In [1]: import numpy as np

In [2]: np.set_printoptions(precision=3, suppress=True, linewidth=200)

In [3]: def tidy(a):
   ...:     return np.round(a, 3) + 0
   ...: 

In [4]: K = np.loadtxt("layer10.csv", delimiter=",")

In [5]: K
Out[5]: 
array([[ 1.,  0.,  0.,  0.,  0.],
       [-2.,  1.,  0.,  0.,  0.],
       [-2., -2.,  1.,  0.,  0.],
       [-1.,  1., -1.,  1.,  0.],
       [ 1., -1.,  2.,  2.,  1.]])

In [6]: # triangular

In [7]: u = np.array([0, 1, 1, -2, 1])

In [8]: B = K + np.outer(u, np.eye(5)[0])

In [9]: B
Out[9]: 
array([[ 1.,  0.,  0.,  0.,  0.],
       [-1.,  1.,  0.,  0.,  0.],
       [-1., -2.,  1.,  0.,  0.],
       [-3.,  1., -1.,  1.,  0.],
       [ 2., -1.,  2.,  2.,  1.]])

In [10]: np.linalg.matrix_rank(B - K)
Out[10]: np.int64(1)

In [11]: x = np.array([0, -3, 3, -1, 1])

In [12]: a = np.maximum(B @ x, 0)

In [13]: np.flatnonzero(a > 1e-9)
Out[13]: array([2, 4])

In [14]: np.maximum(B @ x, 0) - np.maximum(-B @ x, 0)
Out[14]: array([ 0., -3.,  9., -7.,  8.])

In [15]: a
Out[15]: array([0., 0., 9., 0., 8.])

In [16]: B.T @ a
Out[16]: array([  7., -26.,  25.,  16.,   8.])

In [17]: rng = np.random.default_rng(692)

In [18]: lab = rng.permutation(5)

In [19]: B = K[:, lab] * rng.choice([-1, 1], 5)

In [20]: B
Out[20]: 
array([[ 0., -0., -0.,  0.,  1.],
       [ 0., -0., -0.,  1., -2.],
       [ 1., -0., -0., -2., -2.],
       [-1., -1., -0.,  1., -1.],
       [ 2., -2., -1., -1.,  1.]])

In [21]: Uu, _, Vh = np.linalg.svd(K.T @ B)

In [22]: lab
Out[22]: array([2, 3, 4, 1, 0])

In [23]: t3 = np.stack([B, -1 * B, B[::-1]])

In [24]: tidy(np.linalg.norm(t3, axis=(1, 2)))
Out[24]: array([5.477, 5.477, 5.477])

In [25]: t3.sum(axis=0)
Out[25]: 
array([[ 2., -2., -1., -1.,  1.],
       [-1., -1.,  0.,  1., -1.],
       [ 1.,  0.,  0., -2., -2.],
       [ 0.,  0.,  0.,  1., -2.],
       [ 0.,  0.,  0.,  0.,  1.]])

In [26]: np.einsum("ij,ji->", K, K)
Out[26]: np.float64(5.0)

In [27]: np.kron(np.eye(2, dtype=int), K)
Out[27]: 
array([[ 1.,  0.,  0.,  0.,  0.,  0.,  0.,  0.,  0.,  0.],
       [-2.,  1.,  0.,  0.,  0., -0.,  0.,  0.,  0.,  0.],
       [-2., -2.,  1.,  0.,  0., -0., -0.,  0.,  0.,  0.],
       [-1.,  1., -1.,  1.,  0., -0.,  0., -0.,  0.,  0.],
       [ 1., -1.,  2.,  2.,  1.,  0., -0.,  0.,  0.,  0.],
       [ 0.,  0.,  0.,  0.,  0.,  1.,  0.,  0.,  0.,  0.],
       [-0.,  0.,  0.,  0.,  0., -2.,  1.,  0.,  0.,  0.],
       [-0., -0.,  0.,  0.,  0., -2., -2.,  1.,  0.,  0.],
       [-0.,  0., -0.,  0.,  0., -1.,  1., -1.,  1.,  0.],
       [ 0., -0.,  0.,  0.,  0.,  1., -1.,  2.,  2.,  1.]])

In [28]: tidy(np.linalg.det(2 * K)), tidy(np.linalg.det(K))
Out[28]: (np.float64(32.0), np.float64(1.0))

In [29]: tidy(np.linalg.eigvals(K).sum().real)
Out[29]: np.float64(5.0)

In [30]: J = np.load("case14.npy")

In [31]: J
Out[31]: 
array([[1., 0., 0.],
       [0., 1., 0.],
       [0., 0., 1.]])

In [32]: # a transition matrix

In [33]: ev, V = np.linalg.eigh(J)

In [34]: x = np.array([0, 0, 3])

In [35]: x @ J @ x / (x @ x), ev[0], ev[-1]
Out[35]: (np.float64(1.0), np.float64(1.0), np.float64(1.0))

In [36]: V * np.abs(ev) @ V.T
Out[36]: 
array([[1., 0., 0.],
       [0., 1., 0.],
       [0., 0., 1.]])

In [37]: x @ J @ x
Out[37]: np.float64(9.0)

In [38]: x = np.array([2, 2, 1])

In [39]: np.eye(3) - J
Out[39]: 
array([[0., 0., 0.],
       [0., 0., 0.],
       [0., 0., 0.]])

In [40]: J @ x
Out[40]: array([2., 2., 1.])

In [41]: x = np.array([4, -5, 3])

In [42]: tidy(np.sort(np.abs(np.degrees(np.angle(np.linalg.eigvals(J))))))
Out[42]: array([0., 0., 0.])

In [43]: tidy(np.abs(np.linalg.eigvals(J)))
Out[43]: array([1., 1., 1.])

In [44]: [p for p in range(1, 25) if np.allclose(np.linalg.matrix_power(J, p), np.eye(3))]
Out[44]: 
[1,
 2,
 3,
 4,
 5,
 6,
 7,
 8,
 9,
 10,
 11,
 12,
 13,
 14,
 15,
 16,
 17,
 18,
 19,
 20,
 21,
 22,
 23,
 24]

In [45]: data = np.array([[1, -2, -1], [2, 0, 1], [0, 2, -1]])

In [46]: np.einsum("ij,ji->", data, data)
Out[46]: np.int64(-2)

In [47]: tidy(np.linalg.det(data.T))
Out[47]: np.float64(-10.0)

In [48]: tidy(np.poly(data))
Out[48]: array([ 1.,  0.,  1., 10.])

In [49]: np.kron(np.eye(2, dtype=int), data)
Out[49]: 
array([[ 1, -2, -1,  0,  0,  0],
       [ 2,  0,  1,  0,  0,  0],
       [ 0,  2, -1,  0,  0,  0],
       [ 0,  0,  0,  1, -2, -1],
       [ 0,  0,  0,  2,  0,  1],
       [ 0,  0,  0,  0,  2, -1]])

In [50]: x = np.array([-2, -2, 2])

In [51]: y = data @ x

In [52]: y
Out[52]: array([ 0, -2, -6])

In [53]: tidy(np.linalg.solve(data, 4 * y))
Out[53]: array([-8., -8.,  8.])

In [54]: tidy(np.linalg.solve(data, data[:, 2]))
Out[54]: array([0., 0., 1.])

In [55]: X = np.maximum(np.array([[-2, 1],
    ...:     [2, 0],
    ...:     [2, 2],
    ...:     [-1, -2],
    ...:     [1, -2],
    ...:     [1, -2],
    ...:     [-1, 2],
    ...:     [-2, -1],
    ...:     [0, 2],
    ...:     [2, 1],
    ...:     [-2, -2],
    ...:     [2, 2],
    ...:     [1, -2],
    ...:     [-1, -1]]) @ np.array([[3, 3, 2], [0, 1, 2]]) + np.array([-1, -1, -2]), 0)

In [56]: X
Out[56]: 
array([[0, 0, 0],
       [5, 5, 2],
       [5, 7, 6],
       [0, 0, 0],
       [2, 0, 0],
       [2, 0, 0],
       [0, 0, 0],
       [0, 0, 0],
       [0, 1, 2],
       [5, 6, 4],
       [0, 0, 0],
       [5, 7, 6],
       [2, 0, 0],
       [0, 0, 0]])

In [57]: # row 3 repeats row 0

In [58]: P = X @ np.linalg.solve(X.T @ X, X.T)

In [59]: tidy(np.trace(P))
Out[59]: np.float64(3.0)

In [60]: np.linalg.matrix_rank(np.eye(14) - P)
Out[60]: np.int64(11)

In [61]: cen = X - X.mean(axis=0)

In [62]: V = np.linalg.svd(cen)[2][:1]

In [63]: B = cen - cen @ V.T @ V

In [64]: tidy((cen @ V.T).std(axis=0))
Out[64]: array([4.036])

In [65]: dist = np.linalg.norm(X[:, None] - X[None], axis=-1)

In [66]: tidy(dist[:5, :5])
Out[66]: 
array([[ 0.   ,  7.348, 10.488,  0.   ,  2.   ],
       [ 7.348,  0.   ,  4.472,  7.348,  6.164],
       [10.488,  4.472,  0.   , 10.488,  9.695],
       [ 0.   ,  7.348, 10.488,  0.   ,  2.   ],
       [ 2.   ,  6.164,  9.695,  2.   ,  0.   ]])

In [67]: np.flatnonzero(dist[10] < dist.mean() / 2)
Out[67]: array([ 0,  3,  4,  5,  6,  7, 10, 12, 13])

In [68]: dist[10].round(6).argsort(kind="stable")[:4]
Out[68]: array([0, 3, 6, 7])

In [69]: cen = X - X.mean(axis=0)

In [70]: Uu, sig, Vh = np.linalg.svd(cen, full_matrices=False)

In [71]: tidy(cen.mean(axis=0))
Out[71]: array([0., 0., 0.])

In [72]: np.abs(Vh[0]).argmax()
Out[72]: np.int64(1)

In [73]: tidy(Vh[0] * np.sign(Vh[0, np.abs(Vh[0]).argmax()]))
Out[73]: array([0.493, 0.696, 0.522])

In [74]: tidy(sig ** 2 / (sig ** 2).sum())
Out[74]: array([0.939, 0.053, 0.008])

In [75]: tidy(np.abs(Vh[-1]))
Out[75]: array([0.366, 0.71 , 0.602])

In [76]: basis = X[[5, 0]].astype(float)

In [77]: for _ in range(6):
    ...:     lab = np.linalg.norm(X[:, None] - basis, axis=-1).argmin(axis=1)
    ...:     basis = np.array([X[lab == j].mean(axis=0) for j in range(2)])
    ...: 

In [78]: lab
Out[78]: array([1, 0, 0, 1, 1, 1, 1, 1, 1, 0, 1, 0, 1, 1])

In [79]: np.abs(basis[1] - basis[0]).argmax()
Out[79]: np.int64(1)

In [80]: np.bincount(lab)
Out[80]: array([ 4, 10])

In [81]: basis
Out[81]: 
array([[5.  , 6.25, 4.5 ],
       [0.6 , 0.1 , 0.2 ]])

In [82]: B = np.array([[5, 3], [0, 4]])

In [83]: basis = np.array([[-2, 0, -1], [2, -3, 0], [-3, 3, 1]])

In [84]: A = np.block([[B, np.array([[1, -1, 2], [1, 0, -1]])], [np.zeros((3, 2)), basis]])

In [85]: A
Out[85]: 
array([[ 5.,  3.,  1., -1.,  2.],
       [ 0.,  4.,  1.,  0., -1.],
       [ 0.,  0., -2.,  0., -1.],
       [ 0.,  0.,  2., -3.,  0.],
       [ 0.,  0., -3.,  3.,  1.]])

In [86]: u = np.array([0, 3, 0, 0, 2])

In [87]: B = A + np.outer(u, np.eye(5)[4])

In [88]: np.linalg.matrix_rank(np.linalg.inv(B) - np.linalg.inv(A), tol=1e-8)
Out[88]: np.int64(1)

In [89]: tidy(np.linalg.det(B) / np.linalg.det(A)), tidy(1 + np.linalg.solve(A, u)[4])
Out[89]: (np.float64(2.333), np.float64(2.333))
